$ python -q
>>> import numpy as np
>>> np.set_printoptions(suppress=True, linewidth=200)
>>> def tidy(a):
...     return np.round(a, 4) + 0
... 
>>> m1 = np.loadtxt("a.csv", delimiter=",")
>>> tidy(m1)
array([[-0.7863, -0.5245, -0.071 ,  0.3186],
       [ 0.4369, -0.7349, -0.4625, -0.2348],
       [-0.2621,  0.4259, -0.8552, -0.1363],
       [ 0.3495,  0.0579, -0.223 ,  0.9082]])
>>> tidy(m1[:, 2] @ m1[:, 1])
np.float64(0.0)
>>> print(tidy(np.linalg.pinv(m1)))
[[-0.7863  0.4369 -0.2621  0.3495]
 [-0.5245 -0.7349  0.4259  0.0579]
 [-0.071  -0.4625 -0.8552 -0.223 ]
 [ 0.3186 -0.2348 -0.1363  0.9082]]
>>> tidy(m1 @ m1.T)
array([[1., 0., 0., 0.],
       [0., 1., 0., 0.],
       [0., 0., 1., 0.],
       [0., 0., 0., 1.]])
>>> np.unravel_index(np.abs(m1).argmax(), m1.shape)
(np.int64(3), np.int64(3))
>>> tidy(np.linalg.norm(m1))
np.float64(2.0)
>>> np.count_nonzero(m1)
np.int64(16)
>>> tidy(m1.sum(axis=1))
array([-1.0633, -0.9954, -0.8277,  1.0925])
>>> tidy(m1 - m1[0])
array([[ 0.    ,  0.    ,  0.    ,  0.    ],
       [ 1.2232, -0.2104, -0.3915, -0.5534],
       [ 0.5242,  0.9505, -0.7841, -0.4549],
       [ 1.1358,  0.5824, -0.152 ,  0.5896]])
>>> np.linalg.matrix_rank(m1)
np.int64(4)
>>> tidy(np.diff(m1, axis=0))
array([[ 1.2232, -0.2104, -0.3915, -0.5534],
       [-0.699 ,  1.1608, -0.3927,  0.0985],
       [ 0.6116, -0.368 ,  0.6321,  1.0445]])
>>> tidy(np.linalg.svd(m1, compute_uv=False))
array([1., 1., 1., 1.])
>>> tidy(np.abs(m1).max())
np.float64(0.9082)
>>> tidy(m1.sum(axis=0))
array([-0.2621, -0.7756, -1.6117,  0.8556])
>>> m1.shape
(4, 4)
>>> x0 = np.array([0, 7, -5, -7])
>>> print(tidy(m1 @ np.ones(4)))
[-1.0633 -0.9954 -0.8277  1.0925]
>>> tidy(m1 @ x0)
array([-5.5468, -1.188 ,  8.2115, -4.8367])
>>> tidy(np.einsum("ij,j->i", m1, x0))
array([-5.5468, -1.188 ,  8.2115, -4.8367])
>>> print(tidy(m1 @ np.eye(4)[1]))
[-0.5245 -0.7349  0.4259  0.0579]
>>> B = np.array([[-5, 4], [-1, -2], [4, 0]])
>>> cent = np.array([[7, -5, 1, -6], [1, -2, -8, 4]])
>>> rng = np.random.default_rng(828006)
>>> feats = B @ cent + 0.05 * rng.normal(size=(3, 4))
>>> tidy(feats)
array([[-31.0122,  16.9572, -37.067 ,  45.9122],
       [ -9.0455,   9.1219,  15.0206,  -2.0474],
       [ 27.9468, -20.0074,   3.86  , -23.9664]])
>>> U, sigma, Vh = np.linalg.svd(feats)
>>> tidy(sigma)
array([78.1856, 27.9938,  0.1236])
>>> B = U[:, :2] @ np.diag(sigma[:2]) @ Vh[:2]
>>> tidy(np.linalg.norm(feats - B, 2)), tidy(sigma[2])
(np.float64(0.1236), np.float64(0.1236))
>>> tidy(B)
array([[-30.9998,  16.9408, -37.0456,  45.9439],
       [ -9.0207,   9.089 ,  15.0637,  -1.9839],
       [ 27.9685, -20.0362,   3.8977, -23.9108]])
>>> print(np.linalg.matrix_rank(B))
2
>>> print(tidy(np.abs(feats - B).max()))
0.0635
>>> np.linalg.matrix_rank(B, rtol=0.1)
np.int64(2)
>>> print(tidy(np.linalg.norm(B, 2) / np.linalg.norm(B)))
0.9415
>>> np.argsort(-np.linalg.norm(B, axis=0).round(6), kind="stable")[:3]
array([3, 0, 2])
>>> B = np.array([[2], [3], [4]])
>>> cent = np.array([[1, 2, 2, -2]])
>>> X = B @ cent
>>> print(X)
[[ 2  4  4 -4]
 [ 3  6  6 -6]
 [ 4  8  8 -8]]
>>> B = X / np.sqrt((X ** 2).mean(axis=1, keepdims=True))
>>> print(np.linalg.matrix_rank(X - X.mean(axis=1, keepdims=True)))
1
>>> np.linalg.matrix_rank(B) == np.linalg.matrix_rank(X)
np.True_
>>> print(X - X.mean(axis=1, keepdims=True))
[[  0.5    2.5    2.5   -5.5 ]
 [  0.75   3.75   3.75  -8.25]
 [  1.     5.     5.   -11.  ]]
>>> U, sigma, Vh = np.linalg.svd(X, full_matrices=False)
>>> U.shape, sigma.shape, Vh.shape
((3, 3), (3,), (3, 4))
>>> tidy(Vh @ Vh.T)
array([[1., 0., 0.],
       [0., 1., 0.],
       [0., 0., 1.]])
>>> tidy(np.sqrt((sigma ** 2).sum())), tidy(np.linalg.norm(X))
(np.float64(19.4165), np.float64(19.4165))
>>> U, sigma, Vh = np.linalg.svd(X)
>>> vecs = Vh[:(sigma > 1e-8).sum()]
>>> x0 = X[1] + -2 * X[0] + rng.integers(2) * np.eye(4)[1]
>>> x0
array([-1., -2., -2.,  2.])
>>> tidy(vecs.T @ vecs)
array([[ 0.0769,  0.1538,  0.1538, -0.1538],
       [ 0.1538,  0.3077,  0.3077, -0.3077],
       [ 0.1538,  0.3077,  0.3077, -0.3077],
       [-0.1538, -0.3077, -0.3077,  0.3077]])
>>> print(np.allclose(vecs.T @ vecs @ x0, x0))
True
>>> np.linalg.matrix_rank(np.vstack([X, x0]))
np.int64(1)
>>> print(tidy(np.diag(vecs.T @ vecs)))
[0.0769 0.3077 0.3077 0.3077]
